$ python -q
>>> import numpy as np
>>> np.set_printoptions(suppress=True, linewidth=160)
>>> feats = np.loadtxt("dump.csv", delimiter=",")
>>> feats
array([[-0.1 ,  0.  ,  0.4 ,  0.  ,  0.7 ,  1.2 ,  0.7 ,  2.9 , -0.2 ,  0.5 ],
       [ 0.7 ,  1.5 ,  0.3 , -1.1 ,  1.3 ,  0.9 , -0.8 ,  0.  ,  0.6 ,  1.3 ],
       [ 0.9 , -1.5 ,  1.4 ,  1.2 ,  0.3 ,  2.7 ,  0.1 , -1.2 , -0.2 ,  1.3 ],
       [ 0.3 ,  1.6 , -2.5 ,  1.  , -0.3 , -0.2 , -0.2 , -0.4 ,  1.1 ,  0.4 ],
       [-1.2 ,  0.4 , -0.4 , -0.6 ,  0.1 , -1.1 ,  0.8 , -1.2 ,  0.5 ,  0.  ],
       [-0.9 , -0.2 ,  0.6 ,  0.2 , -1.  , -1.7 ,  0.  ,  0.1 , -0.4 , -0.8 ],
       [-1.16, -1.73, -0.24, -0.48,  1.13, -1.23, -0.01, -0.57,  0.82, -0.07],
       [-0.7 , -0.3 , -0.2 , -0.4 ,  1.3 ,  0.  , -0.3 , -0.3 ,  0.2 ,  0.2 ],
       [-1.1 , -1.7 , -0.2 , -0.4 ,  1.1 , -1.2 , -0.1 , -0.6 ,  0.9 , -0.1 ],
       [-2.  , -0.7 , -0.3 , -1.  ,  0.4 , -0.1 , -1.4 , -1.  ,  0.6 ,  0.3 ]])
>>> out = np.array([[4, -5, 9],
...     [6, 3, 7],
...     [6, -8, -3],
...     [-8, 7, 7],
...     [-4, 2, -7],
...     [6, 0, 4],
...     [4, 2, 7],
...     [-5, 3, -9],
...     [5, -4, -6],
...     [-5, -7, -2]])
>>> np.round(np.einsum("ij->j", feats), 2)
array([-5.26, -2.63, -1.14, -1.58,  5.03, -0.73, -1.21, -2.27,  3.92,  3.03])
>>> np.vstack([feats, out.T]).shape
(13, 10)
>>> np.linalg.matrix_rank(feats @ out)
np.int64(3)
>>> np.round(np.einsum("ij,ij->i", feats, feats), 2)
array([11.29,  9.23, 17.02, 11.6 ,  5.67,  5.95,  8.42,  2.73,  8.14,  9.16])
>>> np.linalg.matrix_rank(np.vstack([feats, out.T]))
np.int64(10)
>>> q, vecs = np.linalg.qr(feats[:, :2])[0], np.linalg.qr(feats[:, 2:])[0]
>>> sig = np.linalg.svd(q.T @ vecs, compute_uv=False)
>>> sig.round(2)
array([0.99, 0.81])
>>> round(float(np.linalg.norm(q @ q.T - vecs @ vecs.T, 2)), 2)
1.0
>>> out = np.array([[3, 3, 3, 1, 0, 3],
...     [-1, 2, 2, -1, -2, 3],
...     [-2, 1, 3, 1, -3, 3],
...     [2, -2, -3, 0, -3, -3],
...     [0, -2, -1, -1, -2, -2],
...     [0, 0, -2, -3, 3, -1]])
>>> E = np.triu(out)
>>> E
array([[ 3,  3,  3,  1,  0,  3],
       [ 0,  2,  2, -1, -2,  3],
       [ 0,  0,  3,  1, -3,  3],
       [ 0,  0,  0,  0, -3, -3],
       [ 0,  0,  0,  0, -2, -2],
       [ 0,  0,  0,  0,  0, -1]])
>>> Uu, sig, VT = np.linalg.svd(E)
>>> vecs = VT[:(sig > 1e-8).sum()]
>>> rng = np.random.default_rng(413496)
>>> x = E[0] + -1 * E[1] + rng.integers(2) * np.eye(6)[3]
>>> x
array([3., 1., 1., 3., 2., 0.])
>>> np.linalg.matrix_rank(np.vstack([E, x]))
np.int64(6)
>>> np.round(np.diag(vecs.T @ vecs), 2)
array([0.72, 0.72, 0.96, 0.6 , 1.  , 1.  ])
>>> round(float(np.linalg.norm(E, "nuc")), 2)
19.37
>>> np.round(np.linalg.norm(E, axis=0), 2)
array([3.  , 3.61, 4.69, 1.73, 5.1 , 6.4 ])
>>> np.round(np.linalg.norm(E, axis=1), 2)
array([6.08, 4.69, 5.29, 4.24, 2.83, 1.  ])
>>> round(np.linalg.norm(E[4], 1), 2), np.round(np.linalg.norm(E[4], np.inf), 2)
(np.float64(4.0), np.float64(2.0))
>>> round(float(np.linalg.norm(E, 2)), 2)
8.44
>>> try:
...     np.linalg.inv(E)
... except np.linalg.LinAlgError as e:
...     print(repr(e))
... 
LinAlgError('Singular matrix')
>>> np.prod(np.diag(E)), round(float(np.linalg.det(E)), 2)
(np.int64(0), 0.0)
>>> [int(np.linalg.matrix_rank(np.linalg.matrix_power(E, p))) for p in range(1, 7)]
[5, 5, 5, 5, 5, 5]
>>> np.linalg.matrix_rank(E - E[0, 0] * np.eye(6))
np.int64(5)
>>> Uu, sig, VT = np.linalg.svd(E)
>>> sig.round(2) + 0
array([8.44, 5.28, 3.26, 2.05, 0.34, 0.  ])
>>> out = Uu[:, :5] @ np.diag(sig[:5]) @ VT[:5]
>>> round(float(np.linalg.norm(E - out, 2)), 2), np.round(sig[5], 2)
(0.0, np.float64(0.0))
>>> np.round(np.abs(E - out).max(), 2)
np.float64(0.0)
>>> np.linalg.matrix_rank(out)
np.int64(5)
>>> A = np.loadtxt("x.csv", delimiter=",")
>>> A
array([[-12., -48., -36.,  18.,  72.,  54.],
       [  6., -24., -12.,  -9.,  36.,  18.],
       [-12.,  42.,  54.,  18., -63., -81.],
       [-10., -40., -30.,   2.,   8.,   6.],
       [  5., -20., -10.,  -1.,   4.,   2.],
       [-10.,  35.,  45.,   2.,  -7.,  -9.]])
>>> x = np.array([0, 1, 0, 0, 1, 1])
>>> a = np.maximum(A @ x, 0)
>>> np.maximum(A @ x, 0) - np.maximum(-A @ x, 0)
array([  78.,   30., -102.,  -26.,  -14.,   19.])
>>> a
array([78., 30.,  0.,  0.,  0., 19.])
>>> A.T @ a
array([ -946., -3799., -2313.,  1172.,  6563.,  4581.])
>>> A * (a > 1e-9)[:, None]
array([[-12., -48., -36.,  18.,  72.,  54.],
       [  6., -24., -12.,  -9.,  36.,  18.],
       [ -0.,   0.,   0.,   0.,  -0.,  -0.],
       [ -0.,  -0.,  -0.,   0.,   0.,   0.],
       [  0.,  -0.,  -0.,  -0.,   0.,   0.],
       [-10.,  35.,  45.,   2.,  -7.,  -9.]])
>>> z = rng.permutation(6)
>>> z
array([5, 2, 4, 3, 0, 1])
>>> out = E[z][:, z]
>>> np.diag(out)
array([-1,  3, -2,  0,  3,  2])
>>> round(np.linalg.det(out), 2), np.round(np.linalg.det(E[z]), 2)
(np.float64(-0.0), np.float64(0.0))
>>> np.allclose(out, E)
False
>>> out
array([[-1,  0,  0,  0,  0,  0],
       [ 3,  3, -3,  1,  0,  0],
       [-2,  0, -2,  0,  0,  0],
       [-3,  0, -3,  0,  0,  0],
       [ 3,  3,  0,  1,  3,  3],
       [ 3,  2, -2, -1,  0,  2]])
>>> q, vecs = np.linalg.qr(A[:, :2])[0], np.linalg.qr(A[:, 2:])[0]
>>> sig = np.linalg.svd(q.T @ vecs, compute_uv=False)
>>> round(float(np.linalg.norm(q @ q.T - vecs @ vecs.T, 2)), 2)
1.0
>>> (sig > 0.9).sum()
np.int64(1)
>>> np.round(np.degrees(np.arccos(sig.clip(0, 1))), 2)
array([ 7.62, 33.47])
>>> sig.round(2)
array([0.99, 0.83])
>>> (A - A.T) / 2
array([[  0. , -27. , -12. ,  14. ,  33.5,  32. ],
       [ 27. ,   0. , -27. ,  15.5,  28. ,  -8.5],
       [ 12. ,  27. ,   0. ,  24. , -26.5, -63. ],
       [-14. , -15.5, -24. ,   0. ,   4.5,   2. ],
       [-33.5, -28. ,  26.5,  -4.5,   0. ,   4.5],
       [-32. ,   8.5,  63. ,  -2. ,  -4.5,   0. ]])
>>> M = np.load("sample19.npy")
>>> M
array([[13.,  3.,  0., -9., -6.,  6.,  3.],
       [ 3.,  5.,  0., -3., -2.,  2.,  1.],
       [ 0.,  0.,  4.,  0.,  0.,  0.,  0.],
       [-9., -3.,  0., 13.,  6., -6., -3.],
       [-6., -2.,  0.,  6.,  8., -4., -2.],
       [ 6.,  2.,  0., -6., -4.,  8.,  2.],
       [ 3.,  1.,  0., -3., -2.,  2.,  5.]])
>>> u = np.array([0, -2])
>>> np.cross(M[1, :3], M[0, :3])
array([  0.,   0., -56.])
>>> np.array([np.convolve(row, u, "same") for row in M])
array([[  0., -26.,  -6.,   0.,  18.,  12., -12.],
       [  0.,  -6., -10.,   0.,   6.,   4.,  -4.],
       [  0.,   0.,   0.,  -8.,   0.,   0.,   0.],
       [  0.,  18.,   6.,   0., -26., -12.,  12.],
       [  0.,  12.,   4.,   0., -12., -16.,   8.],
       [  0., -12.,  -4.,   0.,  12.,   8., -16.],
       [  0.,  -6.,  -2.,   0.,   6.,   4.,  -4.]])
>>> np.convolve(M[1], u)
array([  0.,  -6., -10.,   0.,   6.,   4.,  -4.,  -2.])
>>> z = rng.permutation(7)
>>> z
array([4, 6, 5, 3, 2, 0, 1])
>>> out = M[z][:, z]
>>> np.round(np.sort(np.abs(np.linalg.eigvals(out))), 2)
array([ 4.,  4.,  4.,  4.,  4.,  4., 32.])
>>> np.diag(out)
array([ 8.,  5.,  8., 13.,  4., 13.,  5.])
>>> out
array([[ 8., -2., -4.,  6.,  0., -6., -2.],
       [-2.,  5.,  2., -3.,  0.,  3.,  1.],
       [-4.,  2.,  8., -6.,  0.,  6.,  2.],
       [ 6., -3., -6., 13.,  0., -9., -3.],
       [ 0.,  0.,  0.,  0.,  4.,  0.,  0.],
       [-6.,  3.,  6., -9.,  0., 13.,  3.],
       [-2.,  1.,  2., -3.,  0.,  3.,  5.]])
